>>> import numpy as np
>>> from numpy import linalg as LA
>>> np.set_printoptions(precision=3, suppress=True, linewidth=140, legacy="1.25")
>>> tidy = lambda a: np.round(a, 3) + 0
>>> data = np.array([[0, 1, 4, -4], [0, 0, 4, 3], [0, 0, 0, -2], [0, 0, 0, 0]])
>>> left, sigma, vt = LA.svd(data)
>>> np.argmax(sigma[:-1] / (sigma[1:] + 1e-6)) + 1
3
>>> tidy(sigma)
array([5.972, 5.125, 0.261, 0.   ])
>>> A2 = left[:, :3] @ np.diag(sigma[:3]) @ vt[:3]
>>> tidy(LA.norm(data - A2, 2)), sigma[3]
(0.0, 0.0)
>>> tidy(A2)
array([[ 0.,  1.,  4., -4.],
       [ 0.,  0.,  4.,  3.],
       [ 0.,  0.,  0., -2.],
       [ 0.,  0.,  0.,  0.]])
>>> LA.matrix_rank(A2)
3
>>> LA.lstsq(data[:-1].T, data[-1])[2]
3
>>> tidy(np.trace(LA.pinv(data) @ data))
3.0
>>> print(np.abs(np.diag(LA.qr(data)[1])) > 1e-9)
[False False False False]
>>> tidy(data @ LA.pinv(data) @ data)
array([[ 0.,  1.,  4., -4.],
       [ 0.,  0.,  4.,  3.],
       [ 0.,  0.,  0., -2.],
       [ 0.,  0.,  0.,  0.]])
>>> data @ data
array([[ 0,  0,  4, -5],
       [ 0,  0,  0, -8],
       [ 0,  0,  0,  0],
       [ 0,  0,  0,  0]])
>>> (data - data.T) / 2
array([[ 0. ,  0.5,  2. , -2. ],
       [-0.5,  0. ,  2. ,  1.5],
       [-2. , -2. ,  0. , -1. ],
       [ 2. , -1.5,  1. ,  0. ]])
>>> M = np.load("case19.npy")
>>> print(M)
[[1 2 0 1]
 [1 1 0 2]
 [2 2 1 2]
 [2 1 2 1]]
>>> rng = np.random.default_rng(51)
>>> z = rng.permutation(4)
>>> print(z)
[1 2 3 0]
>>> A2 = M[z][:, z]
>>> np.allclose(A2, M)
False
>>> left, sigma, vt = LA.svd(M)
>>> print(np.argmax(sigma[:-1] / (sigma[1:] + 1e-6)) + 1)
3
>>> tidy(sigma)
array([5.529, 1.853, 1.   , 0.   ])
>>> A2 = left[:, :3] @ np.diag(sigma[:3]) @ vt[:3]
>>> tidy(A2)
array([[1., 2., 0., 1.],
       [1., 1., 0., 2.],
       [2., 2., 1., 2.],
       [2., 1., 2., 1.]])
>>> LA.matrix_rank(M, rtol=0.05)
3
>>> LA.matrix_rank(A2)
3
>>> tidy(LA.norm(M - A2, 2)), tidy(sigma[3])
(0.0, 0.0)
>>> tidy(np.abs(M - A2).max())
0.0
>>> tidy(LA.norm(M - A2) / LA.norm(M))
0.0
>>> print(tidy(LA.norm(M, 2) / LA.norm(M)))
0.934
>>> print(LA.matrix_rank(M, rtol=0.1))
3
>>> r0, r1 = M[3], M[2]
>>> print(r0 @ r1)
10
>>> r0 @ r0
10
>>> p = (r0 @ r1) / (r0 @ r0) * r0
>>> tidy(LA.norm(r0 + r1) ** 2 + LA.norm(r0 - r1) ** 2)
46.0
>>> (r1 - p) @ r0
0.0
>>> LA.matrix_rank(np.outer(r0, r1))
1
>>> r1 - p
array([ 0.,  1., -1.,  1.])
>>> np.outer(r0, r1)
array([[4, 4, 2, 4],
       [2, 2, 1, 2],
       [4, 4, 2, 4],
       [2, 2, 1, 2]])
